% python3 -q
>>> import numpy as np
>>> from numpy import linalg as LA
>>> np.set_printoptions(suppress=True, linewidth=100)
>>> X = np.load("test9.npy")
>>> print(X)
[[  0.71  12.51 -14.37  23.58]
 [  0.9   12.37 -17.1   26.46]
 [ -3.39   1.11  -8.66  -0.92]
 [  2.01  13.87 -14.64  25.15]
 [ -2.17   0.19  -9.27   1.69]
 [ -1.67  -0.86 -10.11   0.71]
 [ -1.99   1.75 -10.06   0.33]
 [ -2.35   1.23  -9.43   0.42]
 [  0.84  12.51 -16.07  22.92]
 [ -0.68   0.74 -10.26   1.42]
 [ -2.73   0.73 -11.78   0.64]
 [ -3.53  -0.46 -11.17  -0.04]
 [  2.49  11.49 -15.82  24.21]
 [  1.14  12.43 -15.93  22.  ]
 [  2.66  12.2  -13.34  24.39]
 [ -1.6    1.78 -10.38   0.5 ]
 [  1.36  10.69 -16.22  23.95]
 [  0.99  10.98 -13.05  22.45]
 [  1.1   13.87 -16.04  25.51]
 [ -3.52   2.3   -9.85   0.48]
 [ -3.81   1.14 -10.39  -0.27]
 [ -2.97  -0.13 -10.33   0.57]
 [  2.06  12.34 -13.4   23.78]
 [  3.3    9.18 -16.92  25.53]
 [ -0.15   0.86 -11.57  -0.11]
 [ -0.4    1.58 -11.33   1.86]
 [ -2.23   1.51 -10.53  -1.27]
 [  2.55  12.65 -14.39  22.94]]
>>> A2 = np.c_[X[:, :2] @ np.array([[-3, -3], [-5, 1]]), np.array([3, 1, 1, 3, 2, -1, -2, 3, -1, -3, 3, 3, -1, 1, 2, -1, 3, -2, 3, -1, 3, -2, 1, -3, 0, 1, -2, 3])]
>>> A2.round(2)
array([[-64.68,  10.38,   3.  ],
       [-64.55,   9.67,   1.  ],
       [  4.62,  11.28,   1.  ],
       [-75.38,   7.84,   3.  ],
       [  5.56,   6.7 ,   2.  ],
       [  9.31,   4.15,  -1.  ],
       [ -2.78,   7.72,  -2.  ],
       [  0.9 ,   8.28,   3.  ],
       [-65.07,   9.99,  -1.  ],
       [ -1.66,   2.78,  -3.  ],
       [  4.54,   8.92,   3.  ],
       [ 12.89,  10.13,   3.  ],
       [-64.92,   4.02,  -1.  ],
       [-65.57,   9.01,   1.  ],
       [-68.98,   4.22,   2.  ],
       [ -4.1 ,   6.58,  -1.  ],
       [-57.53,   6.61,   3.  ],
       [-57.87,   8.01,  -2.  ],
       [-72.65,  10.57,   3.  ],
       [ -0.94,  12.86,  -1.  ],
       [  5.73,  12.57,   3.  ],
       [  9.56,   8.78,  -2.  ],
       [-67.88,   6.16,   1.  ],
       [-55.8 ,  -0.72,  -3.  ],
       [ -3.85,   1.31,   0.  ],
       [ -6.7 ,   2.78,   1.  ],
       [ -0.86,   8.2 ,  -2.  ],
       [-70.9 ,   5.  ,   3.  ]])
>>> np.round(LA.norm(LA.qr(X)[0].T @ A2, axis=0) ** 2 / ((A2 ** 2).sum(axis=0) + 1e-12), 2)
array([1.  , 1.  , 0.24])
>>> A2 = X / LA.norm(X, axis=1, keepdims=True)
>>> C2 = A2 @ A2.T
>>> np.round(LA.norm(A2, axis=1), 2)
array([1., 1., 1., 1., 1., 1., 1., 1., 1., 1., 1., 1., 1., 1., 1., 1., 1., 1., 1., 1., 1., 1., 1.,
       1., 1., 1., 1., 1.])
>>> C2[0].round(2)
array([1.  , 1.  , 0.4 , 1.  , 0.59, 0.48, 0.55, 0.54, 1.  , 0.6 , 0.52, 0.43, 1.  , 1.  , 1.  ,
       0.56, 1.  , 1.  , 1.  , 0.55, 0.46, 0.48, 1.  , 0.99, 0.5 , 0.64, 0.42, 1.  ])
>>> D = LA.norm(X[:, None] - X[None], axis=-1)
>>> LA.matrix_rank(D ** 2)
np.int64(6)
>>> (D + 1e9 * np.eye(28)).round(6).argmin(axis=1)
array([22, 18,  7, 18,  7, 21, 15,  6, 13, 25, 11, 21, 16,  8, 22,  6, 12, 22,  3, 20, 19, 11, 14,
       12,  9,  9,  6, 22])
>>> np.flatnonzero(D[18] < D.mean() / 2)
array([ 0,  1,  3,  8, 12, 13, 14, 16, 17, 18, 22, 23, 27])
>>> np.unravel_index(D.round(6).argmax(), D.shape)
(np.int64(1), np.int64(2))
>>> D.mean(axis=1).argmax()
np.int64(1)
>>> E = np.load("run14.npy")
>>> print(E)
[[ 0.  0. -1.  0.  0.  0. -1.  0.]
 [ 0.  0.  0.  0. -1. -1.  0. -1.]
 [-1.  0.  0.  0.  0.  0. -1.  0.]
 [ 0.  0.  0.  0.  0.  0.  0.  0.]
 [ 0. -1.  0.  0.  0. -1.  0. -1.]
 [ 0. -1.  0.  0. -1.  0.  0. -1.]
 [-1.  0. -1.  0.  0.  0.  0.  0.]
 [ 0. -1.  0.  0. -1. -1.  0.  0.]]
>>> r = LA.matrix_rank(E)
>>> print(r)
7
>>> null = LA.svd(E)[2][r:].T
>>> [int(LA.matrix_rank(E[:, :j + 1])) for j in range(8)]
[1, 2, 3, 3, 4, 5, 6, 7]
>>> np.round(null[:, 0] / null[np.abs(null[:, 0]).round(6).argmax(), 0], 2) + 0
array([0., 0., 0., 1., 0., 0., 0., 0.])
>>> np.round(null @ null.T, 2) + 0
array([[0., 0., 0., 0., 0., 0., 0., 0.],
       [0., 0., 0., 0., 0., 0., 0., 0.],
       [0., 0., 0., 0., 0., 0., 0., 0.],
       [0., 0., 0., 1., 0., 0., 0., 0.],
       [0., 0., 0., 0., 0., 0., 0., 0.],
       [0., 0., 0., 0., 0., 0., 0., 0.],
       [0., 0., 0., 0., 0., 0., 0., 0.],
       [0., 0., 0., 0., 0., 0., 0., 0.]])
>>> np.round(E @ null, 2) + 0
array([[0.],
       [0.],
       [0.],
       [0.],
       [0.],
       [0.],
       [0.],
       [0.]])
>>> null.shape
(8, 1)
>>> feats = np.loadtxt("sample0.csv", delimiter=",")
>>> feats
array([[ 3.,  2., -5., -7., -1., -9.,  8., -9.,  1., -7.],
       [ 6.,  5., -2., -4.,  2., -6., 11., -6.,  4., -4.],
       [ 3.,  2., -5., -7., -1., -9.,  8., -9.,  1., -7.],
       [ 4.,  3., -4., -6.,  0., -8.,  9., -8.,  2., -6.],
       [ 8.,  7.,  0., -2.,  4., -4., 13., -4.,  6., -2.],
       [ 6.,  5., -2., -4.,  2., -6., 11., -6.,  4., -4.],
       [ 4.,  3., -4., -6.,  0., -8.,  9., -8.,  2., -6.],
       [ 7.,  6., -1., -3.,  3., -5., 12., -5.,  5., -3.],
       [ 8.,  7.,  0., -2.,  4., -4., 13., -4.,  6., -2.],
       [ 7.,  6., -1., -3.,  3., -5., 12., -5.,  5., -3.],
       [ 6.,  5., -2., -4.,  2., -6., 11., -6.,  4., -4.]])
>>> left, sigma, Vt = LA.svd(feats)
>>> sigma.round(2) + 0
array([58.11, 18.57,  0.  ,  0.  ,  0.  ,  0.  ,  0.  ,  0.  ,  0.  ,  0.  ])
>>> A2 = left[:, :2] @ np.diag(sigma[:2]) @ Vt[:2]
>>> round(float(LA.norm(feats - A2) / LA.norm(feats)), 2)
0.0
>>> C2 = feats.T @ feats
>>> np.trace(C2), (feats ** 2).sum()
(np.float64(3722.0), np.float64(3722.0))
>>> print(np.allclose(C2, C2.T))
True
>>> LA.matrix_rank(C2)
np.int64(2)
>>> (feats @ feats.T).shape
(11, 11)
>>> F = np.loadtxt("case6.csv", delimiter=",")
>>> print(F)
[[  4.   4.   0.   1.   4.   3.]
 [  0.   0.   4.   2.   0.   2.]
 [ -6.  -6.  -1.  -2.  -6.  -5.]
 [  2.   2.  -7.  -3.   2.  -2.]
 [  0.   0.  -2.  -1.   0.  -1.]
 [ -2.  -2.  -7.  -4.  -2.  -5.]
 [  8.   8.   8.   6.   8.  10.]
 [  6.   6.  13.   8.   6.  11.]
 [  6.   6.   7.   5.   6.   8.]
 [ -2.  -2.  -1.  -1.  -2.  -2.]
 [-10. -10.  -7.  -6. -10. -11.]
 [  2.   2.   7.   4.   2.   5.]]
>>> # columns 0 and 1 are equal
>>> left, sigma, Vt = LA.svd(F)
>>> sigma.round(2) + 0
array([43.86, 14.3 ,  0.  ,  0.  ,  0.  ,  0.  ])
>>> np.argmax(sigma[:-1] / (sigma[1:] + 1e-6)) + 1
np.int64(2)
>>> A2 = left[:, :2] @ np.diag(sigma[:2]) @ Vt[:2]
>>> LA.matrix_rank(A2)
np.int64(2)
>>> print(round(LA.norm(F - A2, 2), 2), round(sigma[2], 2))
0.0 0.0
>>> A2.round(2) + 0
array([[  4.,   4.,   0.,   1.,   4.,   3.],
       [  0.,   0.,   4.,   2.,   0.,   2.],
       [ -6.,  -6.,  -1.,  -2.,  -6.,  -5.],
       [  2.,   2.,  -7.,  -3.,   2.,  -2.],
       [  0.,   0.,  -2.,  -1.,   0.,  -1.],
       [ -2.,  -2.,  -7.,  -4.,  -2.,  -5.],
       [  8.,   8.,   8.,   6.,   8.,  10.],
       [  6.,   6.,  13.,   8.,   6.,  11.],
       [  6.,   6.,   7.,   5.,   6.,   8.],
       [ -2.,  -2.,  -1.,  -1.,  -2.,  -2.],
       [-10., -10.,  -7.,  -6., -10., -11.],
       [  2.,   2.,   7.,   4.,   2.,   5.]])
>>> r = LA.matrix_rank(F)
>>> r
np.int64(2)
>>> null = LA.svd(F)[2][r:].T
>>> print(np.round(null @ null.T, 2))
[[ 0.71 -0.29  0.1  -0.02 -0.29 -0.17]
 [-0.29  0.71  0.1  -0.02 -0.29 -0.17]
 [ 0.1   0.1   0.3  -0.33  0.1  -0.28]
 [-0.02 -0.02 -0.33  0.83 -0.02 -0.18]
 [-0.29 -0.29  0.1  -0.02  0.71 -0.17]
 [-0.17 -0.17 -0.28 -0.18 -0.17  0.73]]
>>> np.allclose(F @ null, 0)
True
>>> null.shape
(6, 4)
>>> [int(LA.matrix_rank(np.delete(F, i, axis=0))) for i in range(12)]
[2, 2, 2, 2, 2, 2, 2, 2, 2, 2, 2, 2]
>>> LA.matrix_rank(F.T @ F), LA.matrix_rank(F @ F.T)
(np.int64(2), np.int64(2))
>>> print([int(LA.matrix_rank(F[:, :j + 1])) for j in range(6)])
[1, 1, 2, 2, 2, 2]
